% python3 -q
>>> import numpy as np
>>> np.set_printoptions(precision=2, suppress=True, linewidth=100)
>>> data = np.array([[0, -3, 3, 5, -3],
...     [3, 5, -2, 5, -4],
...     [3, -1, 1, 2, 1],
...     [2, 2, 0, -5, 0],
...     [1, -5, 0, -1, 4]])
>>> data[:, 4] = 2 * data[:, 3]
>>> data
array([[  0,  -3,   3,   5,  10],
       [  3,   5,  -2,   5,  10],
       [  3,  -1,   1,   2,   4],
       [  2,   2,   0,  -5, -10],
       [  1,  -5,   0,  -1,  -2]])
>>> # looks like rank 4
>>> rng = np.random.default_rng(15)
>>> lab = rng.permutation(5)
>>> lab
array([2, 0, 3, 4, 1])
>>> other = data[lab][:, lab]
>>> other
array([[  1,   3,   2,   4,  -1],
       [  3,   0,   5,  10,  -3],
       [  0,   2,  -5, -10,   2],
       [  0,   1,  -1,  -2,  -5],
       [ -2,   3,   5,  10,   5]])
>>> np.trace(other)
np.int64(-1)
>>> np.round(np.sort(np.abs(np.linalg.eigvals(other))), 2) + 0
array([0.  , 1.65, 5.33, 5.33, 8.02])
>>> np.round(np.linalg.det(other), 2), round(np.linalg.det(data[lab]), 2)
(np.float64(0.0), np.float64(-0.0))
>>> np.allclose(other, data)
False
>>> np.diag(other)
array([ 1,  0, -5, -2,  5])
>>> rank = np.linalg.matrix_rank(data)
>>> rank
np.int64(4)
>>> ns = np.linalg.svd(data)[2][rank:].T
>>> [int(np.linalg.matrix_rank(data[:, :j + 1])) for j in range(5)]
[1, 2, 3, 4, 4]
>>> [int(np.linalg.matrix_rank(data[:i])) for i in range(1, len(data) + 1)]
[1, 2, 3, 4, 4]
>>> np.round(ns @ ns.T, 2) + 0
array([[ 0. ,  0. ,  0. ,  0. ,  0. ],
       [ 0. ,  0. ,  0. ,  0. ,  0. ],
       [ 0. ,  0. ,  0. ,  0. ,  0. ],
       [ 0. ,  0. ,  0. ,  0.8, -0.4],
       [ 0. ,  0. ,  0. , -0.4,  0.2]])
>>> ns.shape
(5, 1)
>>> np.linalg.matrix_rank(data.T @ data), np.linalg.matrix_rank(data @ data.T)
(np.int64(4), np.int64(4))
>>> np.round(data @ ns, 2) + 0
array([[0.],
       [0.],
       [0.],
       [0.],
       [0.]])
>>> np.diff(data, axis=0)
array([[  3,   8,  -5,   0,   0],
       [  0,  -6,   3,  -3,  -6],
       [ -1,   3,  -1,  -7, -14],
       [ -1,  -7,   0,   4,   8]])
>>> data.shape
(5, 5)
>>> np.round(np.linalg.svd(data, compute_uv=False), 2) + 0
array([20.05,  8.57,  4.38,  2.5 ,  0.  ])
>>> left, s, Vt = np.linalg.svd(data)
>>> np.argmax(s[:-1] / (s[1:] + 1e-6)) + 1
np.int64(4)
>>> s.round(2) + 0
array([20.05,  8.57,  4.38,  2.5 ,  0.  ])
>>> other = left[:, :4] @ np.diag(s[:4]) @ Vt[:4]
>>> np.round(np.linalg.norm(data - other) / np.linalg.norm(data), 2)
np.float64(0.0)
>>> np.linalg.matrix_rank(data, rtol=0.05)
np.int64(4)
>>> np.linalg.matrix_rank(other)
np.int64(4)
>>> other.round(2) + 0
array([[  0.,  -3.,   3.,   5.,  10.],
       [  3.,   5.,  -2.,   5.,  10.],
       [  3.,  -1.,   1.,   2.,   4.],
       [  2.,   2.,   0.,  -5., -10.],
       [  1.,  -5.,   0.,  -1.,  -2.]])
>>> round(np.abs(data - other).max(), 2)
np.float64(0.0)
